% python3 -q
>>> import numpy as np
>>> from numpy import linalg as LA
>>> np.set_printoptions(precision=2, suppress=True, linewidth=140)
>>> rng = np.random.default_rng(8124)
>>> mat = (rng.random((9, 9)) < 0.3) + np.eye(9)
>>> mat /= mat.sum(axis=1, keepdims=True)
>>> mat
array([[0.25, 0.  , 0.25, 0.  , 0.  , 0.  , 0.25, 0.  , 0.25],
       [0.5 , 0.5 , 0.  , 0.  , 0.  , 0.  , 0.  , 0.  , 0.  ],
       [0.2 , 0.2 , 0.4 , 0.  , 0.  , 0.2 , 0.  , 0.  , 0.  ],
       [0.  , 0.  , 0.  , 0.5 , 0.  , 0.  , 0.25, 0.  , 0.25],
       [0.  , 0.  , 0.  , 0.  , 0.33, 0.33, 0.  , 0.33, 0.  ],
       [0.  , 0.25, 0.  , 0.  , 0.  , 0.25, 0.25, 0.25, 0.  ],
       [0.2 , 0.  , 0.  , 0.2 , 0.2 , 0.  , 0.2 , 0.2 , 0.  ],
       [0.2 , 0.  , 0.  , 0.  , 0.2 , 0.  , 0.2 , 0.2 , 0.2 ],
       [0.  , 0.33, 0.  , 0.  , 0.  , 0.  , 0.33, 0.  , 0.33]])
>>> C2 = mat.T @ mat
>>> (mat @ mat.T).shape
(9, 9)
>>> print(np.round(LA.svd(mat, compute_uv=False) ** 2, 2) + 0)
[1.11 0.51 0.45 0.23 0.2  0.16 0.04 0.01 0.  ]
>>> data = np.array([[2, 0, 0, 0, 0, 0],
...     [1, 2, 0, 0, 0, 0],
...     [-2, 1, 1, 0, 0, 0],
...     [-2, 1, -2, -2, 0, 0],
...     [-2, -3, 2, -1, -1, 0],
...     [3, 2, -3, -3, 0, 2]])
>>> data
array([[ 2,  0,  0,  0,  0,  0],
       [ 1,  2,  0,  0,  0,  0],
       [-2,  1,  1,  0,  0,  0],
       [-2,  1, -2, -2,  0,  0],
       [-2, -3,  2, -1, -1,  0],
       [ 3,  2, -3, -3,  0,  2]])
>>> out = data + rng.integers(-2, 3, (6, 5)) @ rng.integers(-2, 3, (5, 6))
>>> print(out)
[[ 0 -1 -6  0 -6  5]
 [ 1  2  0  3  2 -4]
 [-4  2  3  6  2 -9]
 [ 1 -2  4 -2  8 -4]
 [-1 -5  1 -4 -1  4]
 [ 4  0 -5 -4  0  5]]
>>> np.round(LA.svd(out - data, compute_uv=False), 2) + 0
array([17.79, 10.55,  3.92,  1.33,  0.49,  0.  ])
>>> X = np.loadtxt("data.csv", delimiter=",")
>>> X
array([[  8.12,   8.03, -23.97,   7.99,  15.99,  16.05, -16.04, -15.94,   0.  ,  24.01],
       [  9.  ,   8.95, -27.01,   9.06,  17.98,  17.98, -18.06, -18.09,   0.03,  27.07],
       [ -3.01,  -3.08,   9.  ,  -2.94,  -5.91,  -6.  ,   5.95,   5.92,   0.03,  -9.01],
       [  7.07,   7.01, -20.95,   6.99,  14.06,  14.06, -14.06, -13.99,   0.16,  21.08],
       [  4.96,   4.99, -15.05,   5.03,   9.98,   9.95, -10.04, -10.06,  -0.02,  14.98],
       [ -7.95,  -7.98,  24.05,  -7.99, -15.92, -16.02,  16.01,  16.09,   0.07, -23.93],
       [  4.9 ,   4.99, -14.99,   5.02,  10.01,  10.01, -10.01, -10.04,   0.03,  15.03]])
>>> C2 = X.T @ X
>>> (X @ X.T).shape
(7, 7)
>>> np.round(np.trace(C2), 2), round((X ** 2).sum(), 2)
(np.float64(11745.73), np.float64(11745.73))
>>> np.allclose(C2, C2.T)
True
>>> np.round(LA.svd(X, compute_uv=False) ** 2, 2) + 0
array([11745.57,     0.08,     0.04,     0.01,     0.01,     0.  ,     0.  ])
>>> LA.matrix_rank(C2)
np.int64(7)
>>> LA.matrix_rank(X, rtol=0.1)
np.int64(1)
>>> Uu, sig, vt = LA.svd(X)
>>> sig
array([108.38,   0.29,   0.21,   0.12,   0.09,   0.05,   0.05])
>>> out = Uu[:, :1] @ np.diag(sig[:1]) @ vt[:1]
>>> LA.matrix_rank(X, rtol=0.05)
np.int64(1)
>>> LA.matrix_rank(out)
np.int64(1)
>>> LA.matrix_rank(X)
np.int64(7)
>>> np.abs(X).max()
np.float64(27.07)
>>> X.sum(axis=1)
array([ 24.24,  26.91,  -9.05,  21.43,  14.72, -23.57,  14.95])
>>> out = X / np.sqrt((X ** 2).mean(axis=1, keepdims=True))
>>> LA.norm(out, axis=1)
array([3.16, 3.16, 3.16, 3.16, 3.16, 3.16, 3.16])
>>> LA.matrix_rank(out) == LA.matrix_rank(X)
np.True_
>>> F = np.array([[4, 1, 4, 3, 1],
...     [4, 1, 4, 3, 1],
...     [2, -1, 2, 1, -1],
...     [3, 0, 3, 2, 0],
...     [4, 1, 4, 3, 1],
...     [2, -1, 2, 1, -1],
...     [4, 1, 4, 3, 1],
...     [2, -1, 2, 1, -1],
...     [4, 1, 4, 3, 1],
...     [2, -1, 2, 1, -1]])
>>> C2 = np.cov(F, rowvar=False)
>>> np.argsort(-F.std(axis=0).round(6), kind="stable")
array([0, 1, 2, 3, 4])
>>> C2
array([[0.99, 0.99, 0.99, 0.99, 0.99],
       [0.99, 0.99, 0.99, 0.99, 0.99],
       [0.99, 0.99, 0.99, 0.99, 0.99],
       [0.99, 0.99, 0.99, 0.99, 0.99],
       [0.99, 0.99, 0.99, 0.99, 0.99]])
>>> C2.shape
(5, 5)
>>> np.argwhere(np.triu(np.abs(np.corrcoef(F.T)) > 0.8, 1))
array([[0, 1],
       [0, 2],
       [0, 3],
       [0, 4],
       [1, 2],
       [1, 3],
       [1, 4],
       [2, 3],
       [2, 4],
       [3, 4]])
>>> t3 = np.stack([F, 3 * F, F[::-1]])
>>> LA.matrix_rank(t3.reshape(3, -1))
np.int64(2)
>>> LA.norm(t3, axis=(1, 2))
array([16.76, 50.29, 16.76])
>>> dist = LA.norm(F[:, None] - F[None], axis=-1)
>>> dist[8].round(6).argsort(kind="stable")[:4]
array([0, 1, 4, 6])
>>> print(np.flatnonzero(dist[8] < dist.mean() / 2))
[0 1 4 6 8]
>>> (dist + 1e9 * np.eye(10)).round(6).argmin(axis=1)
array([1, 0, 5, 0, 0, 2, 0, 2, 0, 2])
>>> print(dist[8])
[0.   0.   4.47 2.24 0.   4.47 0.   4.47 0.   4.47]
>>> LA.norm(F, axis=1)
array([6.56, 6.56, 3.32, 4.69, 6.56, 3.32, 6.56, 3.32, 6.56, 3.32])
>>> m1 = np.loadtxt("sample11.csv", delimiter=",")
>>> m1
array([[-5., -4., -5.,  5.,  0.],
       [-3., -1.,  1.,  2., -3.],
       [ 0.,  0., -3., -1.,  2.],
       [ 3., -2.,  5., -4.,  4.],
       [-3.,  5., -4.,  0.,  4.]])
>>> def softmax(z):
...     e = np.exp(z - z.max(axis=-1, keepdims=True))
...     return e / e.sum(axis=-1, keepdims=True)
... 
>>> np.round(softmax(m1[3] + 5), 2) + 0
array([0.09, 0.  , 0.66, 0.  , 0.24])
>>> print(np.round(softmax(m1[3]), 2) + 0)
[0.09 0.   0.66 0.   0.24]
>>> att = m1 @ m1.T / np.sqrt(5)
>>> softmax(att)[3] @ m1
array([ 3., -2.,  5., -4.,  4.])
>>> hat = np.triu(np.array([[-1, 1, -3, -1, 5],
...     [6, -4, 4, -1, -4],
...     [-5, -6, 3, -5, -5],
...     [0, -5, -8, 6, 5],
...     [-7, -3, 8, 3, 6]]), 1) + np.eye(5)
>>> out = hat @ m1 @ LA.inv(hat)
>>> hat @ m1 - m1 @ hat
array([[-21.,  31., -14., -25., -34.],
       [  9., -15.,  -6.,   1.,  -6.],
       [  0., -15.,  -5.,   5., -50.],
       [-15.,  22.,  -3.,  26.,  42.],
       [  0.,   3., -29., -18.,  15.]])
>>> round(LA.det(out), 2)
np.float64(-1833.0)
>>> W = np.array([[0, 0], [-1, -1], [2, 2], [-2, -2], [1, 0]])
>>> b = np.array([5, -2])
>>> act = np.maximum(m1 @ W + b, 0)
>>> LA.matrix_rank(act)
np.int64(2)
>>> print((act > 0).astype(int))
[[0 0]
 [1 0]
 [1 0]
 [1 1]
 [0 0]]
>>> (act > 0).mean(axis=0)
array([0.6, 0.2])
>>> Z = np.array([[-3, -2, -1], [-2, 3, 0]])
>>> print(W @ Z)
[[  0   0   0]
 [  5  -1   1]
 [-10   2  -2]
 [ 10  -2   2]
 [ -3  -2  -1]]
>>> print(act @ Z)
[[   0.    0.    0.]
 [  -3.   -2.   -1.]
 [  -9.   -6.   -3.]
 [-123.   -4.  -29.]
 [   0.    0.    0.]]
>>> (act @ Z).round(6).argmax(axis=1)
array([0, 2, 2, 1, 0])
>>> A = np.load("layer2.npy")
>>> print(A)
[[0.24 0.22 0.17 0.12 0.02 0.22]
 [0.09 0.25 0.12 0.12 0.22 0.19]
 [0.05 0.14 0.14 0.05 0.36 0.27]
 [0.38 0.   0.46 0.15 0.   0.  ]
 [0.19 0.24 0.14 0.11 0.27 0.05]
 [0.11 0.14 0.07 0.29 0.14 0.25]]
>>> u = np.array([0, 3, 0, 0, 2, 2])
>>> out = A + np.outer(u, np.eye(6)[0])
>>> out
array([[0.24, 0.22, 0.17, 0.12, 0.02, 0.22],
       [3.09, 0.25, 0.12, 0.12, 0.22, 0.19],
       [0.05, 0.14, 0.14, 0.05, 0.36, 0.27],
       [0.38, 0.  , 0.46, 0.15, 0.  , 0.  ],
       [2.19, 0.24, 0.14, 0.11, 0.27, 0.05],
       [2.11, 0.14, 0.07, 0.29, 0.14, 0.25]])
>>> LA.matrix_rank(out - A)
np.int64(1)
>>> LA.matrix_rank(LA.inv(out) - LA.inv(A), tol=1e-8)
np.int64(1)
>>> LA.matrix_power(A, 100)
array([[0.17, 0.17, 0.17, 0.14, 0.18, 0.17],
       [0.17, 0.17, 0.17, 0.14, 0.18, 0.17],
       [0.17, 0.17, 0.17, 0.14, 0.18, 0.17],
       [0.17, 0.17, 0.17, 0.14, 0.18, 0.17],
       [0.17, 0.17, 0.17, 0.14, 0.18, 0.17],
       [0.17, 0.17, 0.17, 0.14, 0.18, 0.17]])
>>> LA.matrix_power(A, 2)
array([[0.16, 0.17, 0.17, 0.15, 0.15, 0.2 ],
       [0.16, 0.18, 0.16, 0.14, 0.19, 0.16],
       [0.15, 0.19, 0.13, 0.15, 0.22, 0.16],
       [0.17, 0.15, 0.2 , 0.09, 0.18, 0.21],
       [0.17, 0.19, 0.17, 0.12, 0.19, 0.15],
       [0.21, 0.14, 0.21, 0.16, 0.13, 0.14]])
>>> A @ np.ones(6)
array([1., 1., 1., 1., 1., 1.])
>>> pr = np.eye(6)[5]
>>> for _ in range(4):
...     pr = pr @ A
...     print(pr.round(2))
... 
[0.11 0.14 0.07 0.29 0.14 0.25]
[0.21 0.14 0.21 0.16 0.13 0.14]
[0.18 0.16 0.19 0.13 0.17 0.17]
[0.17 0.17 0.17 0.14 0.18 0.17]
>>> Q, Rm = LA.qr(A)
>>> Rm
array([[-0.52, -0.28, -0.52, -0.3 , -0.21, -0.23],
       [ 0.  , -0.36,  0.05, -0.13, -0.38, -0.32],
       [ 0.  ,  0.  , -0.15,  0.01, -0.23, -0.1 ],
       [ 0.  ,  0.  ,  0.  , -0.21, -0.03, -0.14],
       [ 0.  ,  0.  ,  0.  ,  0.  , -0.19,  0.01],
       [ 0.  ,  0.  ,  0.  ,  0.  ,  0.  ,  0.19]])
>>> round(np.trace(Q @ Q.T), 2)
np.float64(6.0)
>>> np.round(Q @ Rm, 2) + 0
array([[0.24, 0.22, 0.17, 0.12, 0.02, 0.22],
       [0.09, 0.25, 0.12, 0.13, 0.22, 0.19],
       [0.05, 0.14, 0.14, 0.05, 0.36, 0.27],
       [0.38, 0.  , 0.46, 0.15, 0.  , 0.  ],
       [0.19, 0.24, 0.14, 0.11, 0.27, 0.05],
       [0.11, 0.14, 0.07, 0.29, 0.14, 0.25]])
>>> Q.shape, Rm.shape
((6, 6), (6, 6))
>>> Q, V = LA.qr(Rm[:, :4])[0], LA.qr(Rm[:, 4:])[0]
>>> sig = LA.svd(Q.T @ V, compute_uv=False)
>>> sig
array([0.96, 0.52])
>>> out = np.array([[0, 0, 1], [2, 2, 2], [0, 1, 0], [0, 1, 1], [2, 2, 1], [2, 1, 1]])
>>> print(np.vstack([A, out.T]).shape)
(9, 6)
>>> LA.matrix_rank(np.vstack([A, out.T]))
np.int64(6)
>>> K = np.load("block2.npy")
>>> K
array([[ 0., -1.,  0.,  0.,  0.,  0.,  0.,  0.,  0.],
       [-1.,  6., -1.,  0.,  0.,  0.,  0.,  0.,  0.],
       [ 0., -1.,  7., -1.,  0.,  0.,  0.,  0.,  0.],
       [ 0.,  0., -1.,  0., -1.,  0.,  0.,  0.,  0.],
       [ 0.,  0.,  0., -1.,  1., -1.,  0.,  0.,  0.],
       [ 0.,  0.,  0.,  0., -1.,  4., -1.,  0.,  0.],
       [ 0.,  0.,  0.,  0.,  0., -1.,  3., -1.,  0.],
       [ 0.,  0.,  0.,  0.,  0.,  0., -1.,  9., -1.],
       [ 0.,  0.,  0.,  0.,  0.,  0.,  0., -1.,  7.]])
>>> vals, V = LA.eigh(K)
>>> x = np.array([7, 2, -2, -7, 0, 7, -8, 3, 1])
>>> np.round(V * np.abs(vals) @ V.T, 2) + 0
array([[ 0.32, -0.95,  0.01,  0.03,  0.01,  0.  ,  0.  ,  0.  ,  0.  ],
       [-0.95,  6.01, -1.  ,  0.02,  0.02,  0.  ,  0.  ,  0.  ,  0.  ],
       [ 0.01, -1.  ,  7.02, -0.86,  0.09,  0.02,  0.01,  0.  ,  0.  ],
       [ 0.03,  0.02, -0.86,  1.07, -0.31,  0.15,  0.04,  0.  ,  0.  ],
       [ 0.01,  0.02,  0.09, -0.31,  1.44, -0.9 ,  0.03,  0.  ,  0.  ],
       [ 0.  ,  0.  ,  0.02,  0.15, -0.9 ,  4.02, -0.99,  0.  ,  0.  ],
       [ 0.  ,  0.  ,  0.01,  0.04,  0.03, -0.99,  3.  , -1.  ,  0.  ],
       [ 0.  ,  0.  ,  0.  ,  0.  ,  0.  ,  0.  , -1.  ,  9.  , -1.  ],
       [ 0.  ,  0.  ,  0.  ,  0.  ,  0.  ,  0.  ,  0.  , -1.  ,  7.  ]])
>>> print((np.sign(V[:, -1].round(6)) == np.sign(V[0, -1].round(6))).astype(int))
[1 0 1 0 1 0 1 0 1]
>>> LA.eigvalsh(K[1:, 1:])
array([-0.78,  1.24,  2.44,  4.77,  5.43,  6.63,  7.72,  9.55])
>>> np.round(V * np.maximum(vals, 0) @ V.T, 2) + 0
array([[ 0.16, -0.97,  0.01,  0.01,  0.01,  0.  ,  0.  ,  0.  ,  0.  ],
       [-0.97,  6.  , -1.  ,  0.01,  0.01,  0.  ,  0.  ,  0.  ,  0.  ],
       [ 0.01, -1.  ,  7.01, -0.93,  0.05,  0.01,  0.  ,  0.  ,  0.  ],
       [ 0.01,  0.01, -0.93,  0.53, -0.66,  0.08,  0.02,  0.  ,  0.  ],
       [ 0.01,  0.01,  0.05, -0.66,  1.22, -0.95,  0.01,  0.  ,  0.  ],
       [ 0.  ,  0.  ,  0.01,  0.08, -0.95,  4.01, -1.  ,  0.  ,  0.  ],
       [ 0.  ,  0.  ,  0.  ,  0.02,  0.01, -1.  ,  3.  , -1.  ,  0.  ],
       [ 0.  ,  0.  ,  0.  ,  0.  ,  0.  ,  0.  , -1.  ,  9.  , -1.  ],
       [ 0.  ,  0.  ,  0.  ,  0.  ,  0.  ,  0.  ,  0.  , -1.  ,  7.  ]])
>>> np.sort(np.abs(LA.eigvals(K)))
array([0.17, 0.78, 1.24, 2.44, 4.77, 5.56, 6.63, 7.75, 9.55])
>>> round(np.abs(LA.eigvals(K)).max(), 2)
np.float64(9.55)
>>> LA.matrix_power(K, 2)
array([[  1.,  -6.,   1.,   0.,   0.,   0.,   0.,   0.,   0.],
       [ -6.,  38., -13.,   1.,   0.,   0.,   0.,   0.,   0.],
       [  1., -13.,  51.,  -7.,   1.,   0.,   0.,   0.,   0.],
       [  0.,   1.,  -7.,   2.,  -1.,   1.,   0.,   0.,   0.],
       [  0.,   0.,   1.,  -1.,   3.,  -5.,   1.,   0.,   0.],
       [  0.,   0.,   0.,   1.,  -5.,  18.,  -7.,   1.,   0.],
       [  0.,   0.,   0.,   0.,   1.,  -7.,  11., -12.,   1.],
       [  0.,   0.,   0.,   0.,   0.,   1., -12.,  83., -16.],
       [  0.,   0.,   0.,   0.,   0.,   0.,   1., -16.,  50.]])
>>> LA.determinant(K)
Traceback (most recent call last):
  File "<python-input-105>", line 1, in <module>
    LA.determinant(K)
    ^^^^^^^^^^^^^^
AttributeError: module 'numpy.linalg' has no attribute 'determinant'
